$ python -q
>>> import numpy as np
>>> np.set_printoptions(precision=1, suppress=True, linewidth=100, legacy="1.25")
>>> W0 = np.load("case13.npy")
>>> print(W0)
[[ 0.  0.  0.  0.  0.  0.  4.]
 [ 0.  0.  0.  0.  0.  0.  3.]
 [ 0.  0.  0.  0.  0.  0. -1.]
 [ 0.  0.  0.  0.  0.  0.  0.]
 [ 0.  0.  0.  0.  0.  0.  1.]
 [ 0.  0.  0.  0.  0.  0. -4.]
 [ 4.  3. -1.  0.  1. -4.  0.]]
>>> x = np.array([1, 1, 2, 0, 0, 2, 2])
>>> print((W0 * x).sum(axis=1))
[ 8.  6. -2.  0.  2. -8. -3.]
>>> print(np.linalg.norm(W0 @ x) <= np.linalg.norm(W0, 2) * np.linalg.norm(x) + 1e-9)
True
>>> print(W0 * x)
[[ 0.  0.  0.  0.  0.  0.  8.]
 [ 0.  0.  0.  0.  0.  0.  6.]
 [ 0.  0.  0.  0.  0.  0. -2.]
 [ 0.  0.  0.  0.  0.  0.  0.]
 [ 0.  0.  0.  0.  0.  0.  2.]
 [ 0.  0.  0.  0.  0.  0. -8.]
 [ 4.  3. -2.  0.  0. -8.  0.]]
>>> print(W0 @ np.ones(7))
[ 4.  3. -1.  0.  1. -4.  3.]
>>> print(W0 @ (2 * x))
[ 16.  12.  -4.   0.   4. -16.  -6.]
>>> print(np.sign((W0 @ x).round(6)))
[ 1.  1. -1.  0.  1. -1. -1.]
>>> print(np.einsum("ij,j->i", W0, x))
[ 8.  6. -2.  0.  2. -8. -3.]
>>> print(W0 @ np.eye(7)[2])
[ 0.  0.  0.  0.  0.  0. -1.]
>>> print(np.round(np.linalg.det(W0), 1))
0.0
>>> print(W0 @ W0)
[[ 16.  12.  -4.   0.   4. -16.   0.]
 [ 12.   9.  -3.   0.   3. -12.   0.]
 [ -4.  -3.   1.   0.  -1.   4.   0.]
 [  0.   0.   0.   0.   0.   0.   0.]
 [  4.   3.  -1.   0.   1.  -4.   0.]
 [-16. -12.   4.   0.  -4.  16.   0.]
 [  0.   0.   0.   0.   0.   0.  43.]]
>>> x = np.array([2, 0, 0, -2, 2, -3, 0])
>>> h = np.maximum(W0 @ x, 0)
>>> print(h)
[ 0.  0.  0.  0.  0.  0. 22.]
>>> print(W0 * (h > 1e-9)[:, None])
[[ 0.  0.  0.  0.  0.  0.  0.]
 [ 0.  0.  0.  0.  0.  0.  0.]
 [ 0.  0.  0.  0.  0.  0. -0.]
 [ 0.  0.  0.  0.  0.  0.  0.]
 [ 0.  0.  0.  0.  0.  0.  0.]
 [ 0.  0.  0.  0.  0.  0. -0.]
 [ 4.  3. -1.  0.  1. -4.  0.]]
>>> print(np.flatnonzero(h > 1e-9))
[6]
>>> print(W0.T @ h)
[ 88.  66. -22.   0.  22. -88.   0.]
>>> print(W0 @ np.linalg.pinv(W0) @ W0)
[[ 0.  0.  0.  0.  0.  0.  4.]
 [ 0.  0.  0.  0.  0.  0.  3.]
 [ 0.  0.  0.  0.  0.  0. -1.]
 [ 0.  0.  0.  0.  0.  0.  0.]
 [ 0.  0.  0.  0.  0.  0.  1.]
 [ 0.  0.  0.  0.  0.  0. -4.]
 [ 4.  3. -1.  0.  1. -4.  0.]]
>>> print(np.allclose(W0[:-1].T @ np.linalg.lstsq(W0[:-1].T, W0[-1])[0], W0[-1]))
False
>>> A = np.load("m.npy")
>>> print(A)
[[ 0  2  2  0  0 -2  3  2  1  0  1]
 [-1  2  2 -3  2  2  0 -3  3  2  0]
 [-1  3 -1  3 -2  0 -2 -3  3 -3  2]
 [ 1 -2  3 -1  1  2 -1 -3 -1 -3  1]
 [ 1 -2 -2  3 -3  0  2 -2 -1 -1  2]]
>>> T = np.stack([A, -1 * A, A[::-1]])
>>> print(np.linalg.matrix_rank(T))
[5 5 5]
